% ipython --no-banner

In [1]: import numpy as np

In [2]: np.set_printoptions(suppress=True, linewidth=160)

In [3]: J = np.array([[-2, -4, 4, 0], [-2, -4, 4, 0], [-4, -8, 8, 0], [-4, -8, 8, 0]])

In [4]: # row 1 repeats row 0

In [5]: np.argsort(-np.linalg.norm(J, axis=0).round(6), kind="stable")[:3]
Out[5]: array([1, 2, 0])

In [6]: np.linalg.matrix_rank(J, rtol=0.1)
Out[6]: np.int64(1)

In [7]: np.linalg.cond(J) > 100
Out[7]: np.True_

In [8]: np.round(np.linalg.norm(J, 2) / np.linalg.norm(J), 3)
Out[8]: np.float64(1.0)

In [9]: left, sig, Vh = np.linalg.svd(J)

In [10]: evecs = Vh[:(sig > 1e-8).sum()]

In [11]: rng = np.random.default_rng(7498)

In [12]: x0 = J[0] + -1 * J[1] + rng.integers(2) * np.eye(4)[2]

In [13]: x0
Out[13]: array([0., 0., 1., 0.])

In [14]: np.round(np.diag(evecs.T @ evecs), 3)
Out[14]: array([0.111, 0.444, 0.444, 0.   ])

In [15]: np.round(evecs.T @ evecs, 3)
Out[15]: 
array([[ 0.111,  0.222, -0.222,  0.   ],
       [ 0.222,  0.444, -0.444,  0.   ],
       [-0.222, -0.444,  0.444,  0.   ],
       [ 0.   ,  0.   ,  0.   ,  0.   ]])

In [16]: proj = np.triu(np.array([[0, 2, 2, 1], [1, 0, 1, 2], [3, 0, 0, 0], [1, 2, 0, 1]]), 1) + np.eye(4)

In [17]: B = proj @ J @ np.linalg.inv(proj)

In [18]: np.round(np.linalg.det(B), 3)
Out[18]: np.float64(0.0)

In [19]: np.linalg.matrix_rank(B)
Out[19]: np.int64(1)

In [20]: B
Out[20]: 
array([[-18.,   0.,  72.,  18.],
       [-14.,   0.,  56.,  14.],
       [ -4.,   0.,  16.,   4.],
       [ -4.,   0.,  16.,   4.]])

In [21]: left, sig, Vh = np.linalg.svd(J)

In [22]: np.argmax(sig[:-1] / (sig[1:] + 1e-6)) + 1
Out[22]: np.int64(1)

In [23]: B = left[:, :1] @ np.diag(sig[:1]) @ Vh[:1]

In [24]: np.round(np.abs(J - B).max(), 3)
Out[24]: np.float64(0.0)

In [25]: np.linalg.matrix_rank(J, rtol=0.05)
Out[25]: np.int64(1)

In [26]: np.linalg.matrix_rank(B)
Out[26]: np.int64(1)

In [27]: m1 = np.loadtxt("w.csv", delimiter=",")

In [28]: m1.round(3)
Out[28]: 
array([[ 1.   ,  0.   ,  0.   ],
       [ 0.   ,  0.707,  0.707],
       [ 0.   , -0.707,  0.707]])

In [29]: # splits into 2 blocks

In [30]: J @ J
Out[30]: 
array([[ -4,  -8,   8,   0],
       [ -4,  -8,   8,   0],
       [ -8, -16,  16,   0],
       [ -8, -16,  16,   0]])

In [31]: np.allclose(J @ J.T, J.T @ J)
Out[31]: False

In [32]: (J - J.T) / 2
Out[32]: 
array([[ 0., -1.,  4.,  2.],
       [ 1.,  0.,  6.,  4.],
       [-4., -6.,  0., -4.],
       [-2., -4.,  4.,  0.]])

In [33]: np.linalg.matrix_power(J, 3)
Out[33]: 
array([[ -8, -16,  16,   0],
       [ -8, -16,  16,   0],
       [-16, -32,  32,   0],
       [-16, -32,  32,   0]])

In [34]: round(np.linalg.det(J), 3)
Out[34]: np.float64(0.0)

In [35]: r0 = np.array([9, 7, -1])

In [36]: B = m1 + np.outer(r0, np.eye(3)[2])

In [37]: B.round(3)
Out[37]: 
array([[ 1.   ,  0.   ,  9.   ],
       [ 0.   ,  0.707,  7.707],
       [ 0.   , -0.707, -0.293]])

In [38]: np.round(np.linalg.det(B) / np.linalg.det(m1), 3), np.round(1 + np.linalg.solve(m1, r0)[2], 3)
Out[38]: (np.float64(5.243), np.float64(5.243))

In [39]: np.linalg.matrix_rank(B - m1)
Out[39]: np.int64(1)

In [40]: B = m1 + rng.integers(-2, 3, (3, 1)) @ rng.integers(-2, 3, (1, 3))

In [41]: B.round(3)
Out[41]: 
array([[ 1.   ,  0.   ,  0.   ],
       [ 2.   ,  0.707,  0.707],
       [ 0.   , -0.707,  0.707]])

In [42]: B - m1
Out[42]: 
array([[0., 0., 0.],
       [2., 0., 0.],
       [0., 0., 0.]])
